$ python -q
>>> import numpy as np
>>> np.set_printoptions(suppress=True, linewidth=200)
>>> m1 = np.load("run14.npy")
>>> m1
array([[1, 2, 1, 0, 2, 2, 0, 1, 1],
       [2, 0, 1, 0, 0, 1, 2, 1, 1],
       [0, 2, 2, 0, 1, 2, 2, 1, 1]])
>>> # column 8 repeats column 7
>>> r0 = np.array([-5, 3])
>>> print(np.cross(m1[2, :3], m1[1, :3]))
[ 2  4 -4]
>>> np.convolve(m1[2], r0)
array([  0, -10,  -4,   6,  -5,  -7,  -4,   1,  -2,   3])
>>> m1.shape
(3, 9)
>>> np.round(m1.mean(axis=0), 2)
array([1.  , 1.33, 1.33, 0.  , 1.  , 1.67, 1.33, 1.  , 1.  ])
>>> np.linalg.matrix_rank(m1)
np.int64(3)
>>> print(m1 - m1[0])
[[ 0  0  0  0  0  0  0  0  0]
 [ 1 -2  0  0 -2 -1  2  0  0]
 [-1  0  1  0 -1  0  2  0  0]]
>>> np.count_nonzero(m1)
np.int64(20)
>>> w1 = np.array([[8, -3],
...     [5, 4],
...     [-5, 8],
...     [5, -8],
...     [6, 1],
...     [-7, -2],
...     [1, 2],
...     [9, 5],
...     [-5, -9]])
>>> coef = np.array([1, 1])
>>> H = np.maximum(m1 @ w1 + coef, 0)
>>> np.round((H > 0).mean(axis=0), 2)
array([0.67, 1.  ])
>>> np.linalg.matrix_rank(H)
np.int64(2)
>>> H
array([[16,  8],
       [11,  1],
       [ 0, 22]])
>>> C = np.array([[1, 0], [-1, -1]])
>>> H @ C
array([[  8,  -8],
       [ 10,  -1],
       [-22, -22]])
>>> w1 @ C
array([[ 11,   3],
       [  1,  -4],
       [-13,  -8],
       [ 13,   8],
       [  5,  -1],
       [ -5,   2],
       [ -1,  -2],
       [  4,  -5],
       [  4,   9]])
>>> round(float(np.linalg.norm(H, 2)), 2)
25.03
>>> np.round(np.linalg.norm(H, axis=1), 2)
array([17.89, 11.05, 22.  ])
>>> print(np.round(np.linalg.norm(H, "nuc"), 2))
42.34
>>> np.round(np.linalg.norm(H[1] - H[0]), 2)
np.float64(8.6)
>>> data = np.load("m.npy")
>>> data
array([[ -3,  -3,  -3,  -3,  -3,  -3],
       [ -3,  -6,  -6,  -6,  -6,  -6],
       [ -3,  -6,  -9,  -9,  -9,  -9],
       [ -3,  -6,  -9, -12, -12, -12],
       [ -3,  -6,  -9, -12, -15, -15],
       [ -3,  -6,  -9, -12, -15, -18]])
>>> # equal to its transpose
>>> print(round(float(np.linalg.det(data)), 2))
729.0
>>> np.trace(data)
np.int64(-63)
>>> np.allclose(data, data.T)
True
>>> print((data + data.T) / 2)
[[ -3.  -3.  -3.  -3.  -3.  -3.]
 [ -3.  -6.  -6.  -6.  -6.  -6.]
 [ -3.  -6.  -9.  -9.  -9.  -9.]
 [ -3.  -6.  -9. -12. -12. -12.]
 [ -3.  -6.  -9. -12. -15. -15.]
 [ -3.  -6.  -9. -12. -15. -18.]]
>>> np.round(np.sort(np.abs(np.linalg.eigvals(data))), 2)
array([ 0.8 ,  0.96,  1.34,  2.32,  5.96, 51.62])
>>> x = np.array([-2, -3, 2, 0, 0, -3])
>>> h1 = np.maximum(data @ x, 0)
>>> data * (h1 > 1e-9)[:, None]
array([[ -3,  -3,  -3,  -3,  -3,  -3],
       [ -3,  -6,  -6,  -6,  -6,  -6],
       [ -3,  -6,  -9,  -9,  -9,  -9],
       [ -3,  -6,  -9, -12, -12, -12],
       [ -3,  -6,  -9, -12, -15, -15],
       [ -3,  -6,  -9, -12, -15, -18]])
>>> np.round(np.tanh(data @ x), 2)
array([1., 1., 1., 1., 1., 1.])
>>> data.T @ h1
array([ -702, -1350, -1908, -2367, -2700, -2880])
>>> print(np.maximum(data @ x, 0) - np.maximum(-data @ x, 0))
[18 30 33 42 51 60]
>>> print(h1)
[18 30 33 42 51 60]
>>> np.maximum(data @ (3 * x), 0)
array([ 54,  90,  99, 126, 153, 180])
>>> rng = np.random.default_rng(612493)
>>> idx = rng.permutation(6)
>>> idx
array([3, 5, 0, 1, 4, 2])
>>> Y = data[idx][:, idx]
>>> np.diag(Y)
array([-12, -18,  -3,  -6, -15,  -9])
>>> np.round(np.sort(np.abs(np.linalg.eigvals(Y))), 2)
array([ 0.8 ,  0.96,  1.34,  2.32,  5.96, 51.62])
>>> np.allclose(Y, data)
False
>>> round(float(np.linalg.det(Y)), 2), round(float(np.linalg.det(data[idx])), 2)
(729.0, 729.0)
>>> Y = np.linalg.inv(data)
>>> Y.round(2) + 0
array([[-0.67,  0.33,  0.  ,  0.  ,  0.  ,  0.  ],
       [ 0.33, -0.67,  0.33,  0.  ,  0.  ,  0.  ],
       [ 0.  ,  0.33, -0.67,  0.33,  0.  ,  0.  ],
       [ 0.  ,  0.  ,  0.33, -0.67,  0.33,  0.  ],
       [ 0.  ,  0.  ,  0.  ,  0.33, -0.67,  0.33],
       [ 0.  ,  0.  ,  0.  ,  0.  ,  0.33, -0.33]])
>>> round(np.linalg.det(data) * np.linalg.det(Y), 2)
np.float64(1.0)
>>> round(float(np.linalg.slogdet(data)[0]), 2)
1.0
>>> (np.abs(Y) > 1e-9).astype(int)
array([[1, 1, 0, 0, 0, 0],
       [1, 1, 1, 0, 0, 0],
       [0, 1, 1, 1, 0, 0],
       [0, 0, 1, 1, 1, 0],
       [0, 0, 0, 1, 1, 1],
       [0, 0, 0, 0, 1, 1]])
>>> np.round(data @ Y, 2) + 0
array([[1., 0., 0., 0., 0., 0.],
       [0., 1., 0., 0., 0., 0.],
       [0., 0., 1., 0., 0., 0.],
       [0., 0., 0., 1., 0., 0.],
       [0., 0., 0., 0., 1., 0.],
       [0., 0., 0., 0., 0., 1.]])
>>> O, R = np.linalg.qr(data)
>>> O.round(2) + 0
array([[-0.41,  0.91,  0.  ,  0.  ,  0.  ,  0.  ],
       [-0.41, -0.18,  0.89,  0.  ,  0.  ,  0.  ],
       [-0.41, -0.18, -0.22,  0.87,  0.  ,  0.  ],
       [-0.41, -0.18, -0.22, -0.29,  0.82,  0.  ],
       [-0.41, -0.18, -0.22, -0.29, -0.41, -0.71],
       [-0.41, -0.18, -0.22, -0.29, -0.41,  0.71]])
>>> O.shape, R.shape
((6, 6), (6, 6))
>>> np.round(O.T @ O, 2) + 0
array([[1., 0., 0., 0., 0., 0.],
       [0., 1., 0., 0., 0., 0.],
       [0., 0., 1., 0., 0., 0.],
       [0., 0., 0., 1., 0., 0.],
       [0., 0., 0., 0., 1., 0.],
       [0., 0., 0., 0., 0., 1.]])
>>> print(np.trace(O @ O.T))
6.0
>>> E = np.loadtxt("mat.csv", delimiter=",")
>>> E
array([[0., 1., 0., 0.],
       [2., 1., 0., 0.],
       [0., 0., 0., 1.],
       [0., 0., 2., 1.]])
>>> r0 = np.array([-9, 3, 4, 1])
>>> Y = E + np.outer(r0, np.eye(4)[3])
>>> print(np.linalg.matrix_rank(np.linalg.inv(Y) - np.linalg.inv(E), tol=1e-8))
1
>>> hat = np.triu(np.array([[-2, -2, 3, -1], [1, 2, -3, 1], [-1, -2, 2, 2], [-2, 0, 0, -1]]), 1) + np.eye(4)
>>> Y = hat @ E @ np.linalg.inv(hat)
>>> hat @ E - E @ hat
array([[-4., -2.,  1.,  1.],
       [ 0.,  4., -1., -1.],
       [ 0.,  0.,  4.,  2.],
       [ 0.,  0.,  0., -4.]])
>>> idx = rng.permutation(4)
>>> idx
array([0, 3, 1, 2])
>>> Y = E[idx][:, idx]
>>> np.trace(Y)
np.float64(2.0)
>>> Y
array([[0., 0., 1., 0.],
       [0., 1., 0., 2.],
       [2., 0., 1., 0.],
       [0., 1., 0., 0.]])
>>> F = np.vander(np.arange(7) - 1, 3, increasing=True)
>>> F
array([[ 1, -1,  1],
       [ 1,  0,  0],
       [ 1,  1,  1],
       [ 1,  2,  4],
       [ 1,  3,  9],
       [ 1,  4, 16],
       [ 1,  5, 25]])
>>> U, s, Vh = np.linalg.svd(F)
>>> s.round(2)
array([32.17,  2.31,  1.73])
>>> np.argmax(s[:-1] / (s[1:] + 1e-6)) + 1
np.int64(1)
>>> Y = U[:, :1] @ np.diag(s[:1]) @ Vh[:1]
>>> np.linalg.matrix_rank(Y)
np.int64(1)
>>> np.round(np.linalg.norm(F - Y) / np.linalg.norm(F), 2)
np.float64(0.09)
>>> np.round(np.sort(np.linalg.eigvals(E).real), 2)
array([-1., -1.,  2.,  2.])
>>> (np.linalg.matrix_power((E != 0) + (E.T != 0) + np.eye(4), 4) > 0).astype(int)
array([[1, 1, 0, 0],
       [1, 1, 0, 0],
       [0, 0, 1, 1],
       [0, 0, 1, 1]])
>>> print(round(np.linalg.norm(F, "nuc"), 2))
36.2
>>> round(np.linalg.norm(F, 2), 2)
np.float64(32.17)
>>> print(F[6] @ F[5])
421
>>> np.round(np.linalg.norm(F, axis=1), 2)
array([ 1.73,  1.  ,  1.73,  4.58,  9.54, 16.52, 25.51])
>>> np.round(np.linalg.norm(F, axis=0), 2)
array([ 2.65,  7.48, 31.3 ])
>>> np.linalg.norm(F, axis=1).argmax()
np.int64(6)
